$ python3 -q
>>> import numpy as np
>>> np.set_printoptions(suppress=True, linewidth=140)
>>> rng = np.random.default_rng(719)
>>> m1 = np.eye(3, dtype=int)[rng.permutation(3)] * np.array([2, -1, 0])
>>> m1
array([[ 0, -1,  0],
       [ 0,  0,  0],
       [ 2,  0,  0]])
>>> np.round(np.linalg.norm(m1, axis=0), 2)
array([2., 1., 0.])
>>> np.round(np.linalg.svd(m1, compute_uv=False), 2)
array([2., 1., 0.])
>>> m1 @ m1.T
array([[1, 0, 0],
       [0, 0, 0],
       [0, 0, 4]])
>>> m1[:, 2] @ m1[:, 1]
np.int64(0)
>>> U, sig, vt = np.linalg.svd(m1)
>>> sig
array([2., 1., 0.])
>>> M2 = U[:, :2] @ np.diag(sig[:2]) @ vt[:2]
>>> np.linalg.matrix_rank(M2)
np.int64(2)
>>> M2
array([[ 0., -1.,  0.],
       [ 0.,  0.,  0.],
       [ 2.,  0.,  0.]])
>>> np.linalg.matrix_rank(m1, rtol=0.05)
np.int64(2)
>>> np.abs(np.diag(np.linalg.qr(M2)[1])) > 1e-9
array([ True,  True, False])
>>> np.linalg.lstsq(M2[:-1].T, M2[-1])[2]
np.int32(1)
>>> np.round(M2 @ np.linalg.pinv(M2) @ M2, 2)
array([[ 0., -1.,  0.],
       [ 0.,  0.,  0.],
       [ 2.,  0.,  0.]])
>>> W2 = np.sign(np.array([[1, 1, 2, 0], [0, 1, 1, 2], [0, 1, 1, 0], [0, 1, 1, 0]]))
>>> M2 = (np.tril(W2, -1) + np.eye(4)) @ (np.triu(W2, 1) + np.eye(4))
>>> evals = np.array([1, 1, 0, 0])
>>> arr = np.rint(M2 * evals @ np.linalg.inv(M2)) + 0
>>> arr
array([[ 1.,  1., -1.,  0.],
       [ 0.,  2.,  0., -1.],
       [ 0.,  2.,  0., -1.],
       [ 0.,  2.,  0., -1.]])
>>> U, sig, vt = np.linalg.svd(arr)
>>> sig.round(2) + 0
array([3.99, 1.44, 0.  , 0.  ])
>>> M2 = U[:, :2] @ np.diag(sig[:2]) @ vt[:2]
>>> np.linalg.matrix_rank(arr, rtol=0.05)
np.int64(2)
>>> round(float(np.linalg.norm(arr - M2, 2)), 2), round(float(sig[2]), 2)
(0.0, 0.0)
>>> np.linalg.matrix_rank(M2)
np.int64(2)
>>> M2.round(2) + 0
array([[ 1.,  1., -1.,  0.],
       [ 0.,  2.,  0., -1.],
       [ 0.,  2.,  0., -1.],
       [ 0.,  2.,  0., -1.]])
>>> x0 = np.array([-3, -3, -3, 2])
>>> a = np.maximum(arr @ x0, 0)
>>> arr * (a > 1e-9)[:, None]
array([[ 0.,  0., -0.,  0.],
       [ 0.,  0.,  0., -0.],
       [ 0.,  0.,  0., -0.],
       [ 0.,  0.,  0., -0.]])
>>> np.round(np.tanh(arr @ x0), 2)
array([-1., -1., -1., -1.])
>>> np.flatnonzero(a > 1e-9)
array([], dtype=int64)
>>> arr.T @ a
array([0., 0., 0., 0.])
>>> round(np.linalg.eigvals(m1).sum().real, 2)
np.float64(0.0)
>>> np.round(np.linalg.eigvals(m1), 2)
array([0., 0., 0.])
>>> np.poly(m1)
array([1., 0., 0., 0.])
>>> round(np.linalg.det(m1.T), 2)
np.float64(0.0)
>>> np.kron(np.eye(2, dtype=int), m1)
array([[ 0, -1,  0,  0,  0,  0],
       [ 0,  0,  0,  0,  0,  0],
       [ 2,  0,  0,  0,  0,  0],
       [ 0,  0,  0,  0, -1,  0],
       [ 0,  0,  0,  0,  0,  0],
       [ 0,  0,  0,  2,  0,  0]])
>>> round(np.linalg.det(m1[::-1]), 2)
np.float64(0.0)
